% python3 -q
>>> import numpy as np
>>> from numpy import linalg as LA
>>> np.set_printoptions(precision=2, suppress=True, linewidth=100, floatmode="fixed")
>>> E = np.loadtxt("data.csv", delimiter=",")
>>> E
array([[-0.42,  0.03,  0.23, -0.24],
       [-0.07, -0.38, -0.02,  0.65],
       [-0.07,  0.29, -0.14,  0.12],
       [ 0.39,  0.53, -0.37, -0.20],
       [ 0.53, -0.58, -0.19, -0.37],
       [ 0.42,  0.01,  0.14,  0.30],
       [-0.21,  0.01,  0.17, -0.32],
       [-0.14,  0.13, -0.54,  0.10],
       [-0.35, -0.37, -0.54, -0.21],
       [ 0.11, -0.06,  0.35, -0.30]])
>>> D = LA.norm(E[:, None] - E[None], axis=-1)
>>> LA.norm(E, axis=1)
array([0.54, 0.75, 0.35, 0.78, 0.88, 0.53, 0.42, 0.59, 0.78, 0.48])
>>> np.flatnonzero(D[1] < D.mean() / 2)
array([1])
>>> D[1].round(6).argsort(kind="stable")[:4]
array([1, 5, 2, 7])
>>> m1 = np.array([[-3, -1, -3, -1], [-1, 2, -1, 2], [-3, -1, -3, -1], [-1, 2, -1, 2]])
>>> # row 2 repeats row 0
>>> np.all(LA.eigvalsh(m1) > 0)
np.False_
>>> [round(float(LA.det(m1[:i, :i])), 2) + 0 for i in range(1, 5)]
[-3.0, -7.0, 0.0, 0.0]
>>> evals, vecs = LA.eigh(m1)
>>> evals.round(2) + 0
array([-6.39,  0.00,  0.00,  4.39])
>>> print(np.round(vecs.T @ vecs, 2) + 0)
[[1.00 0.00 0.00 0.00]
 [0.00 1.00 0.00 0.00]
 [0.00 0.00 1.00 0.00]
 [0.00 0.00 0.00 1.00]]
>>> np.abs(vecs[:, -1])
array([0.13, 0.69, 0.13, 0.69])
>>> cen = E - E.mean(axis=0)
>>> left, sig, vt = LA.svd(cen, full_matrices=False)
>>> sig
array([1.00, 1.00, 1.00, 0.93])
>>> round(float((sig ** 2).sum() ** 2 / (sig ** 4).sum()), 2)
3.99
>>> np.searchsorted(np.cumsum(sig ** 2) / (sig ** 2).sum(), 0.9) + 1
np.int64(4)
>>> sig ** 2 / (sig ** 2).sum()
array([0.26, 0.26, 0.26, 0.23])
>>> print(np.abs(left[:, 0]).argmax())
9
>>> (np.sign(left[:, 0]) == np.sign(left[0, 0])).astype(int)
array([1, 0, 0, 0, 1, 0, 1, 0, 1, 1])
>>> np.kron(np.eye(2, dtype=int), m1)
array([[-3, -1, -3, -1,  0,  0,  0,  0],
       [-1,  2, -1,  2,  0,  0,  0,  0],
       [-3, -1, -3, -1,  0,  0,  0,  0],
       [-1,  2, -1,  2,  0,  0,  0,  0],
       [ 0,  0,  0,  0, -3, -1, -3, -1],
       [ 0,  0,  0,  0, -1,  2, -1,  2],
       [ 0,  0,  0,  0, -3, -1, -3, -1],
       [ 0,  0,  0,  0, -1,  2, -1,  2]])
>>> np.round(LA.eigvals(m1), 2) + 0
array([-6.39,  4.39,  0.00,  0.00])
>>> print(np.round(np.poly(m1), 2) + 0)
[  1.00   2.00 -28.00   0.00   0.00]
>>> print(np.einsum("ij,ji->", m1, m1))
60
>>> round(LA.det(m1[::-1]), 2)
np.float64(0.0)
>>> np.einsum("ii->", m1)
np.int64(-2)
>>> J = np.load("arr.npy")
>>> J
array([[0.33, 0.07, 0.27, 0.13, 0.07, 0.07, 0.00, 0.07, 0.00],
       [0.07, 0.22, 0.11, 0.19, 0.11, 0.04, 0.11, 0.04, 0.11],
       [0.00, 0.06, 0.18, 0.00, 0.06, 0.24, 0.24, 0.06, 0.18],
       [0.18, 0.05, 0.09, 0.14, 0.23, 0.00, 0.05, 0.09, 0.18],
       [0.05, 0.05, 0.10, 0.10, 0.24, 0.05, 0.24, 0.05, 0.14],
       [0.04, 0.00, 0.12, 0.19, 0.08, 0.15, 0.19, 0.19, 0.04],
       [0.20, 0.10, 0.05, 0.05, 0.20, 0.10, 0.15, 0.10, 0.05],
       [0.17, 0.03, 0.10, 0.17, 0.07, 0.17, 0.17, 0.07, 0.07],
       [0.18, 0.23, 0.05, 0.09, 0.09, 0.00, 0.05, 0.14, 0.18]])
>>> # a transition matrix
>>> evals, vecs = LA.eigh(m1)
>>> vec = np.array([-3, 0, -1, 2])
>>> vec @ m1 @ vec
np.int64(-24)
>>> (np.sign(vecs[:, -1].round(6)) == np.sign(vecs[0, -1].round(6))).astype(int)
array([1, 0, 1, 0])
>>> print(np.abs(m1).sum(axis=1).max(), round(np.abs(evals).max(), 2))
8 6.39
>>> round(float(vec @ m1 @ vec / (vec @ vec)), 2), round(float(evals[0]), 2), round(float(evals[-1]), 2)
(-1.71, -6.39, 4.39)
>>> print(np.round(LA.eigvalsh(m1[1:, 1:]), 2) + 0)
[-3.27  0.00  4.27]
>>> vecs * np.maximum(evals, 0) @ vecs.T
array([[ 0.08, -0.41,  0.08, -0.41],
       [-0.41,  2.11, -0.41,  2.11],
       [ 0.08, -0.41,  0.08, -0.41],
       [-0.41,  2.11, -0.41,  2.11]])
>>> K = np.loadtxt("out11.csv", delimiter=",")
>>> print(K)
[[-0.10  0.20  1.40 -0.80 -0.20  0.00  1.10  0.60 -0.10]
 [-1.10  0.70  0.50  1.30 -0.70  1.90  0.40  0.40 -0.20]
 [-1.09  0.75  0.53  1.30 -0.70  1.87  0.42  0.40 -0.17]
 [-1.30 -1.40  0.10  1.80 -0.40 -1.40 -1.40  0.50  0.10]
 [ 1.90  0.80 -0.30 -1.10 -0.90 -0.10  0.10  0.10  1.90]
 [ 0.20 -0.60 -0.60 -0.70  1.40  0.40  0.30  0.50 -0.30]
 [-1.30 -0.10  0.90 -1.40 -0.20  0.90 -0.60  0.80  0.20]
 [ 1.40  0.20 -1.10  0.50  1.00  1.70 -0.20 -0.60  0.50]
 [ 0.20 -0.30  0.50  0.40 -0.50  0.00  2.40 -1.20 -0.50]
 [-0.50 -1.00  0.70 -1.70 -0.80  0.80  0.00  1.40 -0.10]]
>>> vec = np.array([0, 1, 1, 0, 0, 1, 0, 1, 1])
>>> h = np.maximum(K @ vec, 0)
>>> K * (h > 1e-9)[:, None]
array([[-0.10,  0.20,  1.40, -0.80, -0.20,  0.00,  1.10,  0.60, -0.10],
       [-1.10,  0.70,  0.50,  1.30, -0.70,  1.90,  0.40,  0.40, -0.20],
       [-1.09,  0.75,  0.53,  1.30, -0.70,  1.87,  0.42,  0.40, -0.17],
       [-0.00, -0.00,  0.00,  0.00, -0.00, -0.00, -0.00,  0.00,  0.00],
       [ 1.90,  0.80, -0.30, -1.10, -0.90, -0.10,  0.10,  0.10,  1.90],
       [ 0.00, -0.00, -0.00, -0.00,  0.00,  0.00,  0.00,  0.00, -0.00],
       [-1.30, -0.10,  0.90, -1.40, -0.20,  0.90, -0.60,  0.80,  0.20],
       [ 1.40,  0.20, -1.10,  0.50,  1.00,  1.70, -0.20, -0.60,  0.50],
       [ 0.00, -0.00,  0.00,  0.00, -0.00,  0.00,  0.00, -0.00, -0.00],
       [-0.50, -1.00,  0.70, -1.70, -0.80,  0.80,  0.00,  1.40, -0.10]])
>>> np.maximum(K @ (3 * vec), 0)
array([ 6.30,  9.90, 10.14,  0.00,  7.20,  0.00,  8.10,  2.10,  0.00,  5.40])
>>> np.tanh(K @ vec)
array([ 0.97,  1.00,  1.00, -0.97,  0.98, -0.54,  0.99,  0.60, -0.91,  0.95])
>>> f, v = K[4], K[5]
>>> print(np.round(f @ v, 2))
-0.94
>>> p = (f @ v) / (f @ f) * f
>>> print(p)
[-0.18 -0.08  0.03  0.10  0.08  0.01 -0.01 -0.01 -0.18]
>>> v - p
array([ 0.38, -0.52, -0.63, -0.80,  1.32,  0.39,  0.31,  0.51, -0.12])
>>> P = K @ LA.solve(K.T @ K, K.T)
>>> P.round(2) + 0
array([[ 1.00, -0.01,  0.01,  0.00,  0.00,  0.00,  0.00,  0.00,  0.00,  0.00],
       [-0.01,  0.50,  0.50,  0.00, -0.01,  0.00,  0.00,  0.01,  0.00,  0.02],
       [ 0.01,  0.50,  0.50,  0.00,  0.01,  0.00,  0.00, -0.01,  0.00, -0.02],
       [ 0.00,  0.00,  0.00,  1.00,  0.00,  0.00,  0.00,  0.00,  0.00,  0.00],
       [ 0.00, -0.01,  0.01,  0.00,  1.00,  0.00,  0.00,  0.00,  0.00,  0.00],
       [ 0.00,  0.00,  0.00,  0.00,  0.00,  1.00,  0.00,  0.00,  0.00,  0.00],
       [ 0.00,  0.00,  0.00,  0.00,  0.00,  0.00,  1.00,  0.00,  0.00,  0.00],
       [ 0.00,  0.01, -0.01,  0.00,  0.00,  0.00,  0.00,  1.00,  0.00,  0.00],
       [ 0.00,  0.00,  0.00,  0.00,  0.00,  0.00,  0.00,  0.00,  1.00,  0.00],
       [ 0.00,  0.02, -0.02,  0.00,  0.00,  0.00,  0.00,  0.00,  0.00,  1.00]])
>>> print(np.round(LA.eigvalsh(P), 2) + 0)
[0.00 1.00 1.00 1.00 1.00 1.00 1.00 1.00 1.00 1.00]
>>> print(np.diag(P))
[1.00 0.50 0.50 1.00 1.00 1.00 1.00 1.00 1.00 1.00]
>>> np.allclose(P @ P, P)
True
>>> round(np.trace(P), 2)
np.float64(9.0)
>>> M2 = np.array([[-3, -1],
...     [-2, 1],
...     [5, 3],
...     [3, -2],
...     [1, 4],
...     [3, -3],
...     [2, 5],
...     [5, 0],
...     [0, -4]])
>>> np.einsum("ij->j", K)
array([-1.69, -0.75,  2.63, -0.40, -2.00,  6.07,  2.52,  2.90,  1.33])
>>> print(np.vstack([K, M2.T]).shape)
(12, 9)
>>> M2 @ K
Traceback (most recent call last):
  File "<python-input-63>", line 1, in <module>
    M2 @ K
    ~~~^~~
ValueError: matmul: Input operand 1 has a mismatch in its core dimension 0, with gufunc signature (n?,k),(k,m?)->(n?,m?) (size 10 is different from 2)
>>> X = np.load("x.npy")
>>> X
array([[ 1.50, -0.30,  0.80,  1.80, -1.40],
       [ 0.40, -0.50, -2.20, -0.40,  1.00],
       [-1.20,  0.70, -0.90,  2.00,  0.80],
       [ 1.30, -0.30,  0.70, -0.90, -0.30],
       [ 0.60,  1.00, -0.20, -0.70, -1.70],
       [ 0.75, -0.20, -1.84, -0.47,  1.65]])
>>> M2 = np.c_[X[:, :4] @ np.array([[1, -1, -1, -1], [2, 0, 0, -2], [-1, 0, -2, -2], [-2, 2, 1, -2]]), np.array([3, 0, 0, 2, -3, -3])]
>>> M2
array([[-3.50,  2.10, -1.30, -6.10,  3.00],
       [ 2.40, -1.20,  3.60,  5.80,  0.00],
       [-2.90,  5.20,  5.00, -2.40,  0.00],
       [ 1.80, -3.10, -3.60, -0.30,  2.00],
       [ 4.20, -2.00, -0.90, -0.80, -3.00],
       [ 3.13, -1.69,  2.46,  4.27, -3.00]])
>>> LA.matrix_rank(M2)
np.int64(5)
>>> LA.norm(LA.qr(X)[0].T @ M2, axis=0) ** 2 / ((M2 ** 2).sum(axis=0) + 1e-12)
array([1.00, 1.00, 1.00, 1.00, 0.82])
>>> np.round(LA.norm(M2 - X @ LA.lstsq(X, M2)[0], axis=0), 2) + 0
array([0.00, 0.00, 0.00, 0.00, 2.34])
>>> LA.matrix_rank(np.c_[X, M2])
np.int64(6)
>>> print(np.round(LA.lstsq(X, M2[:, 0])[0], 2) + 0)
[ 1.00  2.00 -1.00 -2.00  0.00]
>>> f = np.array([-3, -7])
>>> np.cross(X[3, :3], X[1, :3])
array([ 1.01,  3.14, -0.53])
>>> np.round(np.convolve(X[3], f), 2) + 0
array([-3.90, -8.20,  0.00, -2.20,  7.20,  2.10])
>>> np.polyval(f, X[3])
array([-10.90,  -6.10,  -9.10,  -4.30,  -6.10])
>>> P = X @ LA.solve(X.T @ X, X.T)
>>> np.allclose(P @ P, P)
True
>>> np.round(np.trace(P), 2)
np.float64(5.0)
>>> A = np.loadtxt("layer6.csv", delimiter=",")
>>> A
array([[0.20, 0.10, 0.00, 0.20, 0.00, 0.20, 0.20, 0.10],
       [0.00, 0.29, 0.00, 0.00, 0.14, 0.14, 0.29, 0.14],
       [0.09, 0.09, 0.18, 0.18, 0.09, 0.00, 0.18, 0.18],
       [0.18, 0.00, 0.09, 0.18, 0.09, 0.18, 0.09, 0.18],
       [0.09, 0.09, 0.09, 0.18, 0.18, 0.09, 0.09, 0.18],
       [0.08, 0.08, 0.17, 0.08, 0.17, 0.17, 0.08, 0.17],
       [0.11, 0.11, 0.00, 0.11, 0.22, 0.11, 0.11, 0.22],
       [0.08, 0.17, 0.08, 0.17, 0.17, 0.08, 0.08, 0.17]])
>>> # rows sum to 1
>>> A.sum(axis=1)
array([1.00, 1.00, 1.00, 1.00, 1.00, 1.00, 1.00, 1.00])
>>> LA.matrix_power(A, 100)
array([[0.10, 0.12, 0.07, 0.14, 0.14, 0.13, 0.13, 0.17],
       [0.10, 0.12, 0.07, 0.14, 0.14, 0.13, 0.13, 0.17],
       [0.10, 0.12, 0.07, 0.14, 0.14, 0.13, 0.13, 0.17],
       [0.10, 0.12, 0.07, 0.14, 0.14, 0.13, 0.13, 0.17],
       [0.10, 0.12, 0.07, 0.14, 0.14, 0.13, 0.13, 0.17],
       [0.10, 0.12, 0.07, 0.14, 0.14, 0.13, 0.13, 0.17],
       [0.10, 0.12, 0.07, 0.14, 0.14, 0.13, 0.13, 0.17],
       [0.10, 0.12, 0.07, 0.14, 0.14, 0.13, 0.13, 0.17]])
>>> p = np.eye(8)[6]
>>> for _ in range(4):
...     p = p @ A
...     print(p.round(2))
... 
[0.11 0.11 0.00 0.11 0.22 0.11 0.11 0.22]
[0.10 0.12 0.07 0.14 0.15 0.13 0.12 0.17]
[0.10 0.12 0.07 0.14 0.14 0.13 0.13 0.17]
[0.10 0.12 0.07 0.14 0.14 0.13 0.13 0.17]
>>> f = np.array([0, 4, 5, 3, 5, 1, 3, 1])
>>> M2 = A + np.outer(f, np.eye(8)[0])
>>> M2
array([[0.20, 0.10, 0.00, 0.20, 0.00, 0.20, 0.20, 0.10],
       [4.00, 0.29, 0.00, 0.00, 0.14, 0.14, 0.29, 0.14],
       [5.09, 0.09, 0.18, 0.18, 0.09, 0.00, 0.18, 0.18],
       [3.18, 0.00, 0.09, 0.18, 0.09, 0.18, 0.09, 0.18],
       [5.09, 0.09, 0.09, 0.18, 0.18, 0.09, 0.09, 0.18],
       [1.08, 0.08, 0.17, 0.08, 0.17, 0.17, 0.08, 0.17],
       [3.11, 0.11, 0.00, 0.11, 0.22, 0.11, 0.11, 0.22],
       [1.08, 0.17, 0.08, 0.17, 0.17, 0.08, 0.08, 0.17]])
>>> LA.matrix_rank(M2 - A)
np.int64(1)
>>> round(LA.det(M2) / LA.det(A), 2), round(1 + LA.solve(A, f)[0], 2)
(np.float64(-97.67), np.float64(-97.67))
>>> LA.matrix_rank(LA.inv(M2) - LA.inv(A), tol=1e-8)
np.int64(1)
>>> cov = X.T @ X
>>> LA.eigvalsh(cov)[::-1]
array([17.41, 10.16,  5.53,  3.30,  0.45])
>>> round(np.trace(cov), 2), round(float((X ** 2).sum()), 2)
(np.float64(36.85), 36.85)
>>> np.diag(cov)
array([ 6.46,  1.96, 10.21,  8.92,  9.30])
>>> cov
array([[ 6.46, -1.43,  0.81, -1.80, -2.83],
       [-1.43,  1.96,  0.19,  0.72, -1.46],
       [ 0.81,  0.19, 10.21,  0.89, -6.95],
       [-1.80,  0.72,  0.89,  8.92, -0.64],
       [-2.83, -1.46, -6.95, -0.64,  9.30]])
>>> (X @ X.T).shape
(6, 6)
>>> vec = np.array([2, 2, 3, 2, 3, 3, 1, 1])
>>> rhs = A @ vec
>>> rhs
array([1.90, 1.86, 1.91, 2.09, 2.09, 2.25, 2.00, 2.08])
>>> LA.solve(A, rhs)
array([2.00, 2.00, 3.00, 2.00, 3.00, 3.00, 1.00, 1.00])
>>> LA.solve(A, -3 * rhs)
array([-6.00, -6.00, -9.00, -6.00, -9.00, -9.00, -3.00, -3.00])
>>> np.round(LA.solve(A, A[:, 3]), 2) + 0
array([0.00, 0.00, 0.00, 1.00, 0.00, 0.00, 0.00, 0.00])
>>> arr = np.load("run14.npy")
>>> arr
array([[-2,  0, -2,  0],
       [ 1,  1,  1,  1],
       [-2,  0, -2,  0],
       [ 1,  1,  1,  1]])
>>> def softmax(z):
...     e = np.exp(z - z.max(axis=-1, keepdims=True))
...     return e / e.sum(axis=-1, keepdims=True)
... 
>>> softmax(10 * arr[3])
array([0.25, 0.25, 0.25, 0.25])
>>> S = arr @ arr.T / np.sqrt(4)
>>> softmax(S).round(6).argmax(axis=1)
array([0, 1, 0, 1])
>>> rk = LA.matrix_rank(arr)
>>> rk
np.int64(2)
>>> ns = LA.svd(arr)[2][rk:].T
>>> [int(LA.matrix_rank(arr[:, :j + 1])) for j in range(4)]
[1, 2, 2, 2]
>>> vec = np.array([-3, 2, 2, 1])
>>> print(arr * vec)
[[ 6  0 -4  0]
 [-3  2  2  1]
 [ 6  0 -4  0]
 [-3  2  2  1]]
>>> arr @ np.ones(4)
array([-4.00,  4.00, -4.00,  4.00])
>>> arr @ vec
array([2, 2, 2, 2])
>>> (arr * vec).sum(axis=1)
array([2, 2, 2, 2])
>>> F = np.loadtxt("mat.csv", delimiter=",")
>>> print(F.round(2) + 0)
[[ 0.03  0.05 -0.07 -0.05  0.03  0.01  0.10  0.01 -0.10]
 [ 0.05  0.09 -0.12 -0.09  0.05  0.02  0.16  0.02 -0.16]
 [-0.07 -0.12  0.17  0.12 -0.07 -0.02 -0.22 -0.02  0.22]
 [-0.05 -0.09  0.12  0.09 -0.05 -0.02 -0.16 -0.02  0.16]
 [ 0.03  0.05 -0.07 -0.05  0.03  0.01  0.10  0.01 -0.10]
 [ 0.01  0.02 -0.02 -0.02  0.01  0.00  0.03  0.00 -0.03]
 [ 0.10  0.16 -0.22 -0.16  0.10  0.03  0.29  0.03 -0.29]
 [ 0.01  0.02 -0.02 -0.02  0.01  0.00  0.03  0.00 -0.03]
 [-0.10 -0.16  0.22  0.16 -0.10 -0.03 -0.29 -0.03  0.29]]
>>> # column 4 repeats column 0
>>> cov = F.T @ F
>>> np.round(LA.eigvalsh(cov)[::-1], 2) + 0
array([1.00, 0.00, 0.00, 0.00, 0.00, 0.00, 0.00, 0.00, 0.00])
